% python3 -q
>>> import numpy as np
>>> from numpy import linalg as LA
>>> np.set_printoptions(suppress=True, linewidth=140)
>>> tidy = lambda a: np.round(a, 4) + 0
>>> A = np.load("data.npy")
>>> A
array([[ 0.1   , -1.4   ],
       [ 0.3   ,  1.4   ],
       [ 0.3   ,  0.9   ],
       [ 0.2422,  1.0686]])
>>> # column 1 is much longer than the rest
>>> x0 = np.array([0, -2])
>>> y = A @ x0
>>> y
array([ 2.8   , -2.8   , -1.8   , -2.1372])
>>> tidy(LA.pinv(A) @ A)
array([[1., 0.],
       [0., 1.]])
>>> rng = np.random.default_rng(621539)
>>> y = y + 0.05 * rng.normal(size=4)
>>> tidy(y)
array([ 2.845 , -2.8547, -1.8105, -2.0508])
>>> c, *_ = LA.lstsq(A, y)
>>> c.round()
array([ 0., -2.])
>>> tidy(A.T @ (y - A @ c))
array([0., 0.])
>>> tidy(LA.norm(y - A @ c))
np.float64(0.1034)
>>> x0 = np.array([1, 1])
>>> A @ np.eye(2)[1]
array([-1.4   ,  1.4   ,  0.9   ,  1.0686])
>>> tidy(A @ (2 * x0))
array([-2.6   ,  3.4   ,  2.4   ,  2.6216])
>>> f, g = A[2], A[0]
>>> f @ g
np.float64(-1.23)
>>> pr = (f @ g) / (f @ f) * f
>>> tidy(LA.norm(f + g) ** 2 + LA.norm(f - g) ** 2)
np.float64(5.74)
>>> LA.matrix_rank(np.outer(f, g))
np.int64(1)
>>> Y = np.c_[A[:, :1] @ np.array([[3]]), np.array([1, -2, 1, 0])]
>>> tidy(Y)
array([[ 0.3   ,  1.    ],
       [ 0.9   , -2.    ],
       [ 0.9   ,  1.    ],
       [ 0.7266,  0.    ]])
>>> LA.matrix_rank(Y)
np.int64(2)
>>> tidy(LA.norm(Y - A @ LA.lstsq(A, Y)[0], axis=0))
array([0.    , 1.9166])
>>> LA.matrix_rank(np.c_[A, Y])
np.int64(3)
>>> Y = A / LA.norm(A, axis=1, keepdims=True)
>>> cov = Y @ Y.T
>>> (cov - 2 * np.eye(4)).round(6).argmax(axis=1)
array([2, 3, 3, 1])
>>> np.argwhere(np.triu(np.abs(cov) > 0.95, 1))
array([[0, 1],
       [0, 3],
       [1, 2],
       [1, 3],
       [2, 3]])
>>> (np.abs(cov) > 0.9).astype(int)
array([[1, 1, 1, 1],
       [1, 1, 1, 1],
       [1, 1, 1, 1],
       [1, 1, 1, 1]])
>>> tidy(cov[0])
array([ 1.    , -0.9604, -0.9237, -0.957 ])
>>> tidy(LA.norm(Y, axis=1))
array([1., 1., 1., 1.])
>>> J = np.load("run3.npy")
>>> J
array([[ 3,  0,  0],
       [ 1, -3,  0],
       [-1,  0,  1]])
>>> idx = rng.permutation(3)
>>> idx
array([1, 0, 2])
>>> Y = J[idx][:, idx]
>>> np.diag(Y)
array([-3,  3,  1])
>>> np.trace(Y)
np.int64(1)
>>> tidy(np.sort(np.abs(LA.eigvals(Y))))
array([1., 3., 3.])
>>> np.allclose(Y, J)
False
>>> tidy(LA.det(Y)), tidy(LA.det(J[idx]))
(np.float64(-9.0), np.float64(9.0))
>>> K = np.loadtxt("dump.csv", delimiter=",")
>>> K
array([[ 0.,  0.,  4.,  1.],
       [ 0.,  0.,  2., -6.],
       [ 0.,  0.,  0., -2.],
       [ 0.,  0.,  0.,  0.]])
>>> # triangular, det is the product of the diagonal
>>> t3 = np.stack([K, -1 * K, K[::-1]])
>>> t3.sum(axis=0)
array([[ 0.,  0.,  0.,  0.],
       [ 0.,  0.,  0., -2.],
       [ 0.,  0.,  2., -6.],
       [ 0.,  0.,  4.,  1.]])
>>> t3.shape
(3, 4, 4)
>>> LA.matrix_rank(t3)
array([2, 2, 2])
>>> (t3 @ K.T).shape
(3, 4, 4)
>>> tidy(LA.norm(t3, axis=(1, 2)))
array([7.8102, 7.8102, 7.8102])
>>> LA.matrix_rank(t3.reshape(3, -1))
np.int64(2)
>>> LA.cond(K) > 100
np.True_
>>> tidy(np.trace(LA.pinv(K) @ K))
np.float64(2.0)
>>> np.allclose(K[:-1].T @ LA.lstsq(K[:-1].T, K[-1])[0], K[-1])
True
>>> Y = np.array([[6, 1, 2], [3, 3, 1]])
>>> Z = np.kron(Y, K)
>>> LA.matrix_rank(Z)
np.int64(4)
>>> tidy(LA.norm(Z, 2)), tidy(LA.norm(Y, 2) * LA.norm(K, 2))
(np.float64(49.2459), np.float64(49.2459))
